$ python3 -q
>>> import numpy as np
>>> import numpy.linalg as la
>>> np.set_printoptions(precision=3, suppress=True, linewidth=140)
>>> rnd = lambda a: np.round(a, 3) + 0
>>> E = np.load("test16.npy")
>>> print(rnd(E))
[[  1.468  -2.887 -11.406   4.448   7.669  -4.541   7.335 -10.315]
 [ -1.329  -1.123  -2.961   5.108  -7.359 -10.422   6.232 -12.669]
 [ -2.508   2.839  12.045  -2.48  -13.341  -0.387  -5.319   5.291]
 [  1.81    0.589   0.686  -4.658   9.921  10.537  -5.247  11.714]
 [ -2.166   2.938  12.13   -3.331 -11.466   1.558  -6.269   7.434]
 [ -1.793   2.941  11.851  -4.002  -9.434   3.27   -6.943   9.152]
 [ -1.068   2.766  10.665  -4.864  -5.505   5.894  -7.63   11.426]
 [ -0.21    2.349   8.517  -5.369  -0.884   8.178  -7.719  12.877]
 [ -0.282  -2.025  -6.982   5.451  -1.759  -9.159   7.476 -13.209]
 [ -1.344  -1.108  -2.895   5.098  -7.439 -10.431   6.206 -12.647]
 [  2.166  -2.938 -12.13    3.33   11.468  -1.555   6.268  -7.431]
 [ -1.404   2.871  11.301  -4.523  -7.325   4.77   -7.394  10.513]
 [ -2.34    0.139   2.314   3.819 -12.722 -10.117   3.68   -9.839]
 [ -2.714   2.697  11.699  -1.768 -14.476  -1.876  -4.464   3.518]
 [ -2.916   2.388  10.759  -0.652 -15.613  -4.     -3.04    0.776]
 [  2.985  -2.077  -9.708  -0.229  16.022   5.521   1.848   1.366]
 [ -0.621  -1.766  -5.798   5.421  -3.576  -9.697   7.188 -13.229]
 [ -0.877   2.691  10.249  -5.019  -4.474   6.47   -7.709  11.851]
 [  1.595   0.84    1.746  -4.888   8.775  10.531  -5.728  12.211]
 [ -2.646   0.685   4.494   3.028 -14.328  -9.387   2.343  -8.017]
 [  0.65   -2.588  -9.706   5.17    3.25   -7.103   7.758 -12.278]
 [ -2.137   2.941  12.12   -3.391 -11.307   1.704  -6.332   7.586]
 [  1.843   0.549   0.519  -4.618  10.094  10.53   -5.167  11.628]
 [ -0.608   2.567   9.602  -5.194  -3.027   7.212  -7.761  12.347]
 [ -2.945   1.528   7.725   1.5   -15.865  -7.473  -0.029  -4.416]
 [  0.631   1.758   5.759  -5.419   3.632   9.712  -7.177  13.227]
 [ -1.247  -1.205  -3.315   5.163  -6.925 -10.369   6.369 -12.779]
 [ -0.393   2.454   9.031  -5.301  -1.865   7.756  -7.755  12.664]
 [  2.552  -2.816 -11.997   2.347  13.58    0.673   5.163  -4.959]
 [ -1.533  -0.908  -2.035   4.945  -8.448 -10.515   5.853 -12.331]
 [ -2.356   0.165   2.421   3.784 -12.81  -10.09    3.619  -9.759]
 [  2.904  -2.419 -10.859   0.75   15.542   3.823   3.169  -1.015]]
>>> try:
...     la.inv(E)
... except la.LinAlgError as e:
...     print("failed:", e)
... 
failed: Last 2 dimensions of the array must be square
>>> print(rnd(np.trace(la.pinv(E) @ E)))
2.0
>>> rank = la.matrix_rank(E)
>>> print(rank)
2
>>> null = la.svd(E)[2][rank:].T
>>> print(null.shape)
(8, 6)
>>> D = la.norm(E[:, None] - E[None], axis=-1)
>>> print(D[28].round(6).argsort(kind="stable")[:4])
[28 10 31 15]
>>> print(la.matrix_rank(D ** 2))
3
>>> print(rnd(D[:5, :5]))
[[ 0.    18.706 38.844 33.426 39.56 ]
 [18.706  0.    29.871 39.82  32.201]
 [38.844 29.871  0.    29.313  3.695]
 [33.426 39.82  29.313  0.    26.673]
 [39.56  32.201  3.695 26.673  0.   ]]
>>> print(np.unravel_index(D.round(6).argmax(), D.shape))
(np.int64(4), np.int64(10))
>>> m1 = np.loadtxt("arr.csv", delimiter=",")
>>> print(rnd(m1))
[[-0.206 -0.823 -1.09  -2.25  -0.664 -0.122 -1.677 -1.433 -0.661  0.464 -0.693  1.605]
 [ 1.135 -0.278 -0.098 -0.151  0.033 -0.366 -1.227  2.004 -2.238  1.024  1.676 -0.276]
 [ 0.413  0.044 -0.232  2.144  1.97   0.068 -0.645 -2.065 -1.516  0.063 -0.093  0.546]
 [ 1.444  0.556  1.113 -0.078 -1.281  2.6   -0.522 -1.185  0.326 -0.325  1.439  0.031]
 [ 0.722 -2.191  1.247  1.578 -1.169 -1.231 -0.623  0.175  1.138  0.177  0.095  1.414]
 [ 1.238  1.734  1.573 -0.924  1.734 -0.719 -1.017  0.402  1.328  0.779 -0.518  0.878]
 [-0.516 -0.055 -1.602  0.72   0.911  1.549 -1.239  1.683  1.059 -1.351  0.189  1.439]
 [-0.516 -0.589  1.877 -0.525  0.269 -0.076 -1.326  0.268 -1.038 -2.605 -0.951 -0.956]
 [-0.929 -0.1    1.485  0.079 -0.039  1.572  1.29   0.929 -1.394  1.024 -1.308  1.794]
 [ 1.341 -2.124 -0.028 -1.407  1.895  0.413  1.718 -0.096  0.196 -0.631  0.714  0.188]
 [ 1.238 -1.068 -0.54   0.36   0.11   1.265 -0.819  0.404  0.445  1.295 -2.316 -1.795]
 [-2.373 -1.056  0.947 -0.234  1.073  0.638 -0.995 -0.365  0.844  1.502  1.353 -0.906]]
>>> B = m1 / np.sqrt((m1 ** 2).mean(axis=1, keepdims=True))
>>> print(la.matrix_rank(B) == la.matrix_rank(m1))
True
>>> q, R = la.qr(m1)
>>> print(np.trace(q @ q.T))
12.0
>>> print(np.allclose(R.T @ R, m1.T @ m1))
True
>>> print(q.shape, R.shape)
(12, 12) (12, 12)
>>> print(rnd(q.T @ q))
[[1. 0. 0. 0. 0. 0. 0. 0. 0. 0. 0. 0.]
 [0. 1. 0. 0. 0. 0. 0. 0. 0. 0. 0. 0.]
 [0. 0. 1. 0. 0. 0. 0. 0. 0. 0. 0. 0.]
 [0. 0. 0. 1. 0. 0. 0. 0. 0. 0. 0. 0.]
 [0. 0. 0. 0. 1. 0. 0. 0. 0. 0. 0. 0.]
 [0. 0. 0. 0. 0. 1. 0. 0. 0. 0. 0. 0.]
 [0. 0. 0. 0. 0. 0. 1. 0. 0. 0. 0. 0.]
 [0. 0. 0. 0. 0. 0. 0. 1. 0. 0. 0. 0.]
 [0. 0. 0. 0. 0. 0. 0. 0. 1. 0. 0. 0.]
 [0. 0. 0. 0. 0. 0. 0. 0. 0. 1. 0. 0.]
 [0. 0. 0. 0. 0. 0. 0. 0. 0. 0. 1. 0.]
 [0. 0. 0. 0. 0. 0. 0. 0. 0. 0. 0. 1.]]
>>> print(rnd(np.abs(np.diag(R))))
[4. 4. 4. 4. 4. 4. 4. 4. 4. 4. 4. 4.]
>>> rng = np.random.default_rng(180)
>>> lab = rng.permutation(12)
>>> print(lab)
[10  8 11  9  2  1  0  5  4  3  7  6]
>>> B = m1[lab][:, lab]
>>> print(rnd(np.sort(np.abs(la.eigvals(B)))))
[4. 4. 4. 4. 4. 4. 4. 4. 4. 4. 4. 4.]
>>> print(np.allclose(B, m1))
False
>>> arr = np.loadtxt("mat.csv", delimiter=",")
>>> print(arr)
[[ -9.  -1.   9.  -9.  -3.   7.  -2.  -3.  -1.]
 [ -8.   2.   4.  -2.   6.   1.  -1. -12.   3.]
 [-12.  10.  -1. -11.   6.  -5.  -8. -19.  -3.]
 [-10.   8.   4. -15.  -3.  -8. -11. -23.   2.]
 [ -3.  10.  -5.  -6.  -1. -14. -15. -26.   4.]
 [ -1.  15. -10.   3.   1. -12. -14. -26.   6.]
 [  8.  17.  -7.   4.   1. -13. -23. -31.   2.]
 [  1.  25.  -2.   1.  -4. -18. -31. -25.  11.]
 [  6.  34. -10.  -7.  -8. -15. -28. -31.   9.]
 [  6.  36.  -1.  -1. -12. -21. -30. -29.   3.]
 [  7.  28.   7.  -5.  -8. -18. -29. -27.   1.]
 [ 10.  23.  10.  -4.  -6. -15. -28. -34.   4.]
 [ 11.  25.  11.   0. -12. -14. -33. -40.  -4.]
 [ 11.  33.  10.   6. -12. -20. -40. -47. -10.]
 [  8.  40.   5.   6. -21. -26. -47. -54. -10.]
 [  8.  47.  12.  15. -24. -25. -43. -56. -16.]
 [ 14.  46.  12.   7. -19. -19. -34. -57. -16.]
 [  5.  40.   4.   2. -26. -14. -43. -49. -10.]
 [ -3.  44.   3.   8. -20. -17. -37. -45. -19.]
 [ -9.  35.   1.   2. -17. -11. -30. -40. -11.]
 [-14.  33.   0.   4. -23. -12. -27. -39. -11.]
 [-16.  31.   5.   5. -19. -13. -20. -42. -10.]
 [-14.  39.   1.  -2. -20.  -7. -23. -44. -10.]
 [-21.  31.   0.  -1. -24.  -4. -17. -50.  -9.]
 [-15.  25.   7.   6. -30.  -4. -21. -45. -17.]
 [ -8.  19.  12.   0. -32.  -9. -22. -52. -11.]
 [  0.  23.   4.   5. -37.  -6. -23. -61. -11.]
 [ -4.  25.   8.   8. -35.  -3. -26. -57. -20.]
 [-11.  30.   3.   2. -37.  -7. -27. -66. -22.]
 [-13.  22.  -3.   2. -34. -16. -19. -66. -26.]]
>>> P = arr @ la.solve(arr.T @ arr, arr.T)
>>> print(rnd(la.eigvalsh(P)))
[0. 0. 0. 0. 0. 0. 0. 0. 0. 0. 0. 0. 0. 0. 0. 0. 0. 0. 0. 0. 0. 1. 1. 1. 1. 1. 1. 1. 1. 1.]
>>> print(np.allclose(P @ P, P))
True
>>> print(rnd(np.trace(P)))
9.0
>>> M = np.loadtxt("w.csv", delimiter=",")
>>> print(M)
[[ 0.992 -1.112  0.112 -0.154  0.039  0.064]
 [ 0.904 -0.637 -0.015 -0.092  0.032 -0.022]
 [-0.942  1.66  -1.073  0.405 -0.7   -0.312]
 [ 0.039 -0.319  0.706  0.221  0.026  0.493]
 [-0.084  0.051 -0.18   0.02  -0.006  0.081]
 [ 0.682 -0.472 -0.163 -0.103 -0.21   0.418]
 [ 0.366 -0.219 -0.717 -0.105 -0.484  0.353]]
>>> W1 = np.array([[-1, 2, -1],
...     [2, -1, 2],
...     [1, -2, 0],
...     [1, -2, 1],
...     [-2, 0, -2],
...     [1, 1, 0]])
>>> beta = np.array([1, 2, 0])
>>> hid = np.maximum(M @ W1 + beta, 0)
>>> print(rnd((hid > 0).mean(axis=0)))
[0.571 0.857 0.429]
>>> basis = np.array([[-5, 4], [5, -2], [-4, 0]])
>>> print(W1 @ basis)
[[ 19  -8]
 [-23  10]
 [-15   8]
 [-19   8]
 [ 18  -8]
 [  0   2]]
>>> print((hid @ basis).round(6).argmax(axis=1))
[0 0 1 1 0 0 0]
